$ ipython --no-banner

In [1]: import numpy as np

In [2]: import numpy.linalg as la

In [3]: np.set_printoptions(precision=1, suppress=True, linewidth=140, legacy="1.25")

In [4]: m1 = np.loadtxt("sample9.csv", delimiter=",")

In [5]: m1
Out[5]: 
array([[ 0.,  0., -2.,  0.,  0.,  0.,  0.,  0.,  0.,  0.,  0.],
       [ 0.,  5.,  0.,  0.,  0.,  0.,  0.,  0.,  0.,  0.,  0.],
       [ 0.,  0.,  0.,  0., -1.,  0.,  0.,  0.,  0.,  0.,  0.],
       [ 0.,  0.,  0.,  0.,  0.,  0.,  0.,  8.,  0.,  0.,  0.],
       [ 0.,  0.,  0.,  0.,  0., -7.,  0.,  0.,  0.,  0.,  0.],
       [ 0.,  0.,  0.,  0.,  0.,  0.,  0.,  0.,  0.,  0.,  0.],
       [ 0.,  0.,  0.,  0.,  0.,  0., -5.,  0.,  0.,  0.,  0.],
       [ 0.,  0.,  0., -7.,  0.,  0.,  0.,  0.,  0.,  0.,  0.],
       [ 0.,  0.,  0.,  0.,  0.,  0.,  0.,  0.,  6.,  0.,  0.],
       [ 0.,  0.,  0.,  0.,  0.,  0.,  0.,  0.,  0., -4.,  0.],
       [-3.,  0.,  0.,  0.,  0.,  0.,  0.,  0.,  0.,  0.,  0.]])

In [6]: U, sv, VT = la.svd(m1)

In [7]: evecs = VT[:(sv > 1e-8).sum()]

In [8]: rng = np.random.default_rng(66540)

In [9]: x = m1[3] + -1 * m1[6] + rng.integers(2) * np.eye(11)[6]

In [10]: x
Out[10]: array([0., 0., 0., 0., 0., 0., 5., 8., 0., 0., 0.])

In [11]: np.allclose(evecs.T @ evecs @ x, x)
Out[11]: True

In [12]: r = la.matrix_rank(m1)

In [13]: r
Out[13]: 10

In [14]: null = la.svd(m1)[2][r:].T

In [15]: m1 @ null
Out[15]: 
array([[0.],
       [0.],
       [0.],
       [0.],
       [0.],
       [0.],
       [0.],
       [0.],
       [0.],
       [0.],
       [0.]])

In [16]: np.allclose(m1 @ null, 0)
Out[16]: True

In [17]: [int(la.matrix_rank(m1[:i])) for i in range(1, len(m1) + 1)]
Out[17]: [1, 2, 3, 4, 5, 5, 6, 7, 8, 9, 10]

In [18]: U, sv, VT = la.svd(m1, full_matrices=False)

In [19]: (sv > 1e-8).sum()
Out[19]: 10

In [20]: np.abs(VT[0])
Out[20]: array([0., 0., 0., 0., 0., 0., 0., 1., 0., 0., 0.])

In [21]: np.round(np.sqrt((sv ** 2).sum()), 1), round(float(la.norm(m1)), 1)
Out[21]: (16.7, 16.7)

In [22]: sv / sv[0]
Out[22]: array([1. , 0.9, 0.9, 0.8, 0.6, 0.6, 0.5, 0.4, 0.2, 0.1, 0. ])

In [23]: U.T @ m1 @ VT.T
Out[23]: 
array([[8., 0., 0., 0., 0., 0., 0., 0., 0., 0., 0.],
       [0., 7., 0., 0., 0., 0., 0., 0., 0., 0., 0.],
       [0., 0., 7., 0., 0., 0., 0., 0., 0., 0., 0.],
       [0., 0., 0., 6., 0., 0., 0., 0., 0., 0., 0.],
       [0., 0., 0., 0., 5., 0., 0., 0., 0., 0., 0.],
       [0., 0., 0., 0., 0., 5., 0., 0., 0., 0., 0.],
       [0., 0., 0., 0., 0., 0., 4., 0., 0., 0., 0.],
       [0., 0., 0., 0., 0., 0., 0., 3., 0., 0., 0.],
       [0., 0., 0., 0., 0., 0., 0., 0., 2., 0., 0.],
       [0., 0., 0., 0., 0., 0., 0., 0., 0., 1., 0.],
       [0., 0., 0., 0., 0., 0., 0., 0., 0., 0., 0.]])

In [24]: np.cumsum(sv ** 2) / np.sum(sv ** 2)
Out[24]: array([0.2, 0.4, 0.6, 0.7, 0.8, 0.9, 0.9, 1. , 1. , 1. , 1. ])

In [25]: gram = m1.T @ m1

In [26]: np.trace(gram), (m1 ** 2).sum()
Out[26]: (278.0, 278.0)

In [27]: np.diag(gram)
Out[27]: array([ 9., 25.,  4., 49.,  1., 49., 25., 64., 36., 16.,  0.])

In [28]: la.norm(m1, axis=0)
Out[28]: array([3., 5., 2., 7., 1., 7., 5., 8., 6., 4., 0.])

In [29]: m1.T @ m1
Out[29]: 
array([[ 9.,  0.,  0.,  0.,  0.,  0.,  0.,  0.,  0.,  0.,  0.],
       [ 0., 25.,  0.,  0.,  0.,  0.,  0.,  0.,  0.,  0.,  0.],
       [ 0.,  0.,  4.,  0.,  0.,  0.,  0.,  0.,  0.,  0.,  0.],
       [ 0.,  0.,  0., 49.,  0.,  0.,  0.,  0.,  0.,  0.,  0.],
       [ 0.,  0.,  0.,  0.,  1.,  0.,  0.,  0.,  0.,  0.,  0.],
       [ 0.,  0.,  0.,  0.,  0., 49.,  0.,  0.,  0.,  0.,  0.],
       [ 0.,  0.,  0.,  0.,  0.,  0., 25.,  0.,  0.,  0.,  0.],
       [ 0.,  0.,  0.,  0.,  0.,  0.,  0., 64.,  0.,  0.,  0.],
       [ 0.,  0.,  0.,  0.,  0.,  0.,  0.,  0., 36.,  0.,  0.],
       [ 0.,  0.,  0.,  0.,  0.,  0.,  0.,  0.,  0., 16.,  0.],
       [ 0.,  0.,  0.,  0.,  0.,  0.,  0.,  0.,  0.,  0.,  0.]])

In [30]: A = np.array([[-4, 4, -2, -3, -1, 3, 5, 2, 5, -5, -2, -3, -3, -2, -1],
    ...:     [-2, 5, -5, 1, 1, -5, 1, -5, -2, -5, -2, -4, -1, 2, 0],
    ...:     [3, -3, -2, 4, -2, 3, -4, -5, -2, -1, -5, 4, -3, 0, -1],
    ...:     [0, 0, 3, -3, 1, -2, -1, 2, -5, -4, -1, -3, -3, -2, 3],
    ...:     [3, 4, -3, 2, -1, -4, -5, -2, 0, 3, 3, 4, 1, 4, -3],
    ...:     [-3, 0, -3, -2, -4, 0, -5, 5, 5, 5, -5, 5, -1, 5, 2],
    ...:     [-2, 5, 4, 0, 3, -3, 1, 1, 2, -2, -4, 5, 1, 2, 1],
    ...:     [1, -4, -3, -2, -5, 5, 4, -2, 1, 1, -3, 5, 4, 0, -3],
    ...:     [-3, -5, -5, 2, -2, 3, -5, 1, 4, -4, 5, 4, -2, 1, -5]])

In [31]: A[:, 14] = 5 * A[:, 11]

In [32]: A
Out[32]: 
array([[ -4,   4,  -2,  -3,  -1,   3,   5,   2,   5,  -5,  -2,  -3,  -3,  -2, -15],
       [ -2,   5,  -5,   1,   1,  -5,   1,  -5,  -2,  -5,  -2,  -4,  -1,   2, -20],
       [  3,  -3,  -2,   4,  -2,   3,  -4,  -5,  -2,  -1,  -5,   4,  -3,   0,  20],
       [  0,   0,   3,  -3,   1,  -2,  -1,   2,  -5,  -4,  -1,  -3,  -3,  -2, -15],
       [  3,   4,  -3,   2,  -1,  -4,  -5,  -2,   0,   3,   3,   4,   1,   4,  20],
       [ -3,   0,  -3,  -2,  -4,   0,  -5,   5,   5,   5,  -5,   5,  -1,   5,  25],
       [ -2,   5,   4,   0,   3,  -3,   1,   1,   2,  -2,  -4,   5,   1,   2,  25],
       [  1,  -4,  -3,  -2,  -5,   5,   4,  -2,   1,   1,  -3,   5,   4,   0,  25],
       [ -3,  -5,  -5,   2,  -2,   3,  -5,   1,   4,  -4,   5,   4,  -2,   1,  20]])

In [33]: r0 = np.array([0, 0])

In [34]: np.polyval(r0, A[4])
Out[34]: array([0, 0, 0, 0, 0, 0, 0, 0, 0, 0, 0, 0, 0, 0, 0])

In [35]: np.convolve(A[4], r0)
Out[35]: array([0, 0, 0, 0, 0, 0, 0, 0, 0, 0, 0, 0, 0, 0, 0, 0])

In [36]: np.cross(A[4, :3], A[0, :3])
Out[36]: array([ 4, 18, 28])

In [37]: M = np.loadtxt("test2.csv", delimiter=",")

In [38]: M
Out[38]: 
array([[-2.,  0., -3.,  0.,  0., -3., -3., -3.,  0., -3., -3., -3.,  0., -3.,  0.],
       [ 0., -2.,  0., -3., -3.,  0.,  0.,  0., -3.,  0.,  0.,  0., -3.,  0., -3.],
       [-3.,  0., -2.,  0.,  0., -3., -3., -3.,  0., -3., -3., -3.,  0., -3.,  0.],
       [ 0., -3.,  0., -2., -3.,  0.,  0.,  0., -3.,  0.,  0.,  0., -3.,  0., -3.],
       [ 0., -3.,  0., -3., -2.,  0.,  0.,  0., -3.,  0.,  0.,  0., -3.,  0., -3.],
       [-3.,  0., -3.,  0.,  0., -2., -3., -3.,  0., -3., -3., -3.,  0., -3.,  0.],
       [-3.,  0., -3.,  0.,  0., -3., -2., -3.,  0., -3., -3., -3.,  0., -3.,  0.],
       [-3.,  0., -3.,  0.,  0., -3., -3., -2.,  0., -3., -3., -3.,  0., -3.,  0.],
       [ 0., -3.,  0., -3., -3.,  0.,  0.,  0., -2.,  0.,  0.,  0., -3.,  0., -3.],
       [-3.,  0., -3.,  0.,  0., -3., -3., -3.,  0., -2., -3., -3.,  0., -3.,  0.],
       [-3.,  0., -3.,  0.,  0., -3., -3., -3.,  0., -3., -2., -3.,  0., -3.,  0.],
       [-3.,  0., -3.,  0.,  0., -3., -3., -3.,  0., -3., -3., -2.,  0., -3.,  0.],
       [ 0., -3.,  0., -3., -3.,  0.,  0.,  0., -3.,  0.,  0.,  0., -2.,  0., -3.],
       [-3.,  0., -3.,  0.,  0., -3., -3., -3.,  0., -3., -3., -3.,  0., -2.,  0.],
       [ 0., -3.,  0., -3., -3.,  0.,  0.,  0., -3.,  0.,  0.,  0., -3.,  0., -2.]])

In [39]: U, sv, VT = la.svd(M)

In [40]: np.argmax(sv[:-1] / (sv[1:] + 1e-6)) + 1
Out[40]: 2

In [41]: A2 = U[:, :2] @ np.diag(sv[:2]) @ VT[:2]

In [42]: round(la.norm(M - A2) / la.norm(M), 1)
Out[42]: 0.1

In [43]: round(float(np.abs(M - A2).max()), 1)
Out[43]: 0.9

In [44]: round(la.norm(M - A2, 2), 1), round(float(sv[2]), 1)
Out[44]: (1.0, 1.0)

In [45]: la.cond(M) > 100
Out[45]: False

In [46]: [round(float(x), 1) for x in la.svd(M, compute_uv=False)[:3]]
Out[46]: [26.0, 17.0, 1.0]

In [47]: q, Rm = la.qr(M)

In [48]: round(np.trace(q @ q.T), 1)
Out[48]: 15.0

In [49]: x = np.array([1, 3, 3, -2, 3, 2, 1, -3, -2, -1, -2, -3, 1, -2, 0])

In [50]: rhs = M @ x

In [51]: beta, lr = np.zeros(15), 1 / la.norm(M, 2) ** 2

In [52]: for i in range(4):
    ...:     beta -= lr * M.T @ (M @ beta - rhs)
    ...:     if i % 1 == 0: print(i, round(la.norm(M @ beta - rhs), 1))
    ...: 
0 14.4
1 10.6
2 9.0
3 8.4

In [53]: beta
Out[53]: array([-0.4,  0.5, -0.4,  0.4,  0.5, -0.4, -0.4, -0.5,  0.4, -0.4, -0.5, -0.5,  0.4, -0.5,  0.4])

In [54]: round(la.cond(M), 1)
Out[54]: 26.0

In [55]: x = np.array([2, 2, 1, 1, 0, 0, 2, 1, 2, 2, 0, 2, 0, 2, 2])

In [56]: A * x
Out[56]: 
array([[ -8,   8,  -2,  -3,   0,   0,  10,   2,  10, -10,   0,  -6,   0,  -4, -30],
       [ -4,  10,  -5,   1,   0,   0,   2,  -5,  -4, -10,   0,  -8,   0,   4, -40],
       [  6,  -6,  -2,   4,   0,   0,  -8,  -5,  -4,  -2,   0,   8,   0,   0,  40],
       [  0,   0,   3,  -3,   0,   0,  -2,   2, -10,  -8,   0,  -6,   0,  -4, -30],
       [  6,   8,  -3,   2,   0,   0, -10,  -2,   0,   6,   0,   8,   0,   8,  40],
       [ -6,   0,  -3,  -2,   0,   0, -10,   5,  10,  10,   0,  10,   0,  10,  50],
       [ -4,  10,   4,   0,   0,   0,   2,   1,   4,  -4,   0,  10,   0,   4,  50],
       [  2,  -8,  -3,  -2,   0,   0,   8,  -2,   2,   2,   0,  10,   0,   0,  50],
       [ -6, -10,  -5,   2,   0,   0, -10,   1,   8,  -8,   0,   8,   0,   2,  40]])

In [57]: (A * x).sum(axis=1)
Out[57]: array([-33, -59,  31, -58,  63,  74,  77,  59,  22])

In [58]: A @ np.eye(15)[0]
Out[58]: array([-4., -2.,  3.,  0.,  3., -3., -2.,  1., -3.])

In [59]: la.norm(A @ x) <= la.norm(A, 2) * la.norm(x) + 1e-9
Out[59]: True

In [60]: A @ (2 * x)
Out[60]: array([ -66, -118,   62, -116,  126,  148,  154,  118,   44])

In [61]: A @ np.ones(15)
Out[61]: array([-21., -41.,   7., -33.,  29.,  27.,  38.,  27.,  14.])

In [62]: np.sign((A @ x).round(6))
Out[62]: array([-1, -1,  1, -1,  1,  1,  1,  1,  1])
